In [1]: import numpy as np

In [2]: np.set_printoptions(suppress=True, linewidth=120)

In [3]: cent = np.array([[-0.6, -2.0, 2.4], [1.2, -0.9, 1.4]])

In [4]: rng = np.random.default_rng(982172)

In [5]: mat = np.array([[-1, 0],
   ...:     [-3, 0],
   ...:     [-1, -1],
   ...:     [3, 2],
   ...:     [3, -3],
   ...:     [-3, 3],
   ...:     [0, 0],
   ...:     [2, 2],
   ...:     [0, 0],
   ...:     [-2, 0],
   ...:     [-2, 0],
   ...:     [0, 3],
   ...:     [2, 0],
   ...:     [1, 2],
   ...:     [-1, 3],
   ...:     [3, 3],
   ...:     [-2, 2],
   ...:     [-3, 1],
   ...:     [1, 1],
   ...:     [0, 1],
   ...:     [-3, 1],
   ...:     [-1, -3],
   ...:     [2, -2],
   ...:     [0, -3],
   ...:     [-3, -2],
   ...:     [-2, -1],
   ...:     [3, 0],
   ...:     [-1, 2]]) @ cent + 0.3 * rng.normal(size=(28, 3))

In [6]: print(mat.round(1) + 0)
[[ 1.1  2.  -2.8]
 [ 2.   6.1 -7.4]
 [-0.7  2.7 -3.8]
 [ 0.9 -8.4  9.9]
 [-5.1 -3.2  2.9]
 [ 5.2  3.2 -3.4]
 [ 0.2 -0.1  0.4]
 [ 1.6 -5.7  7.5]
 [-0.3 -0.4 -0.8]
 [ 0.9  4.1 -4.5]
 [ 0.6  4.3 -5.2]
 [ 3.6 -2.8  4.4]
 [-1.2 -3.9  4.9]
 [ 1.7 -4.1  5.1]
 [ 4.4 -0.2  1.3]
 [ 1.9 -9.2 11.6]
 [ 3.8  2.  -2.1]
 [ 3.2  4.9 -6.2]
 [ 0.8 -2.4  3.9]
 [ 1.1 -1.1  1.6]
 [ 2.5  4.6 -6.2]
 [-3.5  4.9 -6.6]
 [-3.8 -2.2  2.7]
 [-3.9  2.6 -4.3]
 [-1.   7.5 -9.6]
 [ 0.1  5.2 -6.1]
 [-1.8 -5.9  7.4]
 [ 3.   0.   0.2]]

In [7]: cen = mat - mat.mean(axis=0)

In [8]: vecs = np.linalg.svd(cen)[2][:2]

In [9]: B = cen - cen @ vecs.T @ vecs

In [10]: print(np.round((cen @ vecs.T).std(axis=0), 1))
[7.1 2.5]

In [11]: print(round(np.linalg.norm(B) / np.linalg.norm(cen), 1))
0.0

In [12]: print(np.linalg.norm(B, axis=1).round(6).argmax())
8

In [13]: W1 = np.array([[0, 0, 1], [1, 2, 1], [1, 2, 0]])

In [14]: coef = np.array([-1, -5, -4])

In [15]: act = np.maximum(mat @ W1 + coef, 0)

In [16]: print(np.round((act > 0).mean(axis=0), 1))
[0.2 0.  0.4]

In [17]: print(np.linalg.matrix_rank(act))
2

In [18]: cent = np.array([[2, 2, 1], [-2, 0, 0], [-1, 0, 2]])

In [19]: print(np.round(act @ cent, 1))
[[ 0.   0.   0. ]
 [-4.1  0.   8.3]
 [ 0.   0.   0. ]
 [ 1.   1.   0.5]
 [ 0.   0.   0. ]
 [-4.4  0.   8.7]
 [ 0.   0.   0. ]
 [ 1.6  1.6  0.8]
 [ 0.   0.   0. ]
 [-1.   0.   2. ]
 [-0.9  0.   1.7]
 [ 1.2  1.2  0.6]
 [ 0.   0.   0. ]
 [ 0.   0.   0. ]
 [ 0.1  0.2  0.4]
 [ 2.9  2.9  1.4]
 [-1.8  0.   3.6]
 [-4.1  0.   8.2]
 [ 0.9  0.9  0.5]
 [ 0.   0.   0. ]
 [-3.1  0.   6.2]
 [ 0.   0.   0. ]
 [ 0.   0.   0. ]
 [ 0.   0.   0. ]
 [-2.5  0.   5.1]
 [-1.3  0.   2.6]
 [ 1.   1.   0.5]
 [ 0.   0.   0. ]]

In [20]: print((act @ cent).round(6).argmax(axis=1))
[0 2 0 0 0 2 0 0 0 2 2 0 0 0 2 0 2 2 0 0 2 0 0 0 2 2 0 0]

In [21]: B = np.c_[mat[:, :2] @ np.array([[5, 0], [2, 4]]), np.array([-2, 0, -3, -1, -1, -1, -1, -3, -1, -2, -3, 1, 2, 3, -1, -1, 1, -2, 3, 3, -2, -1, -2, -3, -1, 0, 1, 3])]

In [22]: print(B.round(1) + 0)
[[  9.7   8.   -2. ]
 [ 22.2  24.6   0. ]
 [  1.7  10.7  -3. ]
 [-12.2 -33.8  -1. ]
 [-31.8 -12.9  -1. ]
 [ 32.3  12.8  -1. ]
 [  1.   -0.4  -1. ]
 [ -3.3 -22.7  -3. ]
 [ -2.1  -1.6  -1. ]
 [ 12.7  16.4  -2. ]
 [ 11.5  17.1  -3. ]
 [ 12.2 -11.3   1. ]
 [-13.7 -15.7   2. ]
 [  0.4 -16.5   3. ]
 [ 21.5  -0.9  -1. ]
 [ -8.7 -36.7  -1. ]
 [ 23.1   8.    1. ]
 [ 25.8  19.4  -2. ]
 [ -0.6  -9.7   3. ]
 [  3.2  -4.5   3. ]
 [ 21.9  18.3  -2. ]
 [ -7.9  19.5  -1. ]
 [-23.3  -8.9  -2. ]
 [-14.1  10.4  -3. ]
 [ 10.1  30.2  -1. ]
 [ 11.1  20.8   0. ]
 [-20.9 -23.5   1. ]
 [ 15.1   0.    3. ]]

In [23]: print(np.round(np.linalg.norm(B - mat @ np.linalg.lstsq(mat, B)[0], axis=0), 1) + 0)
[0.  0.  9.4]

In [24]: print(np.linalg.matrix_rank(np.c_[mat, B]))
4

In [25]: print(np.linalg.matrix_rank(B))
3
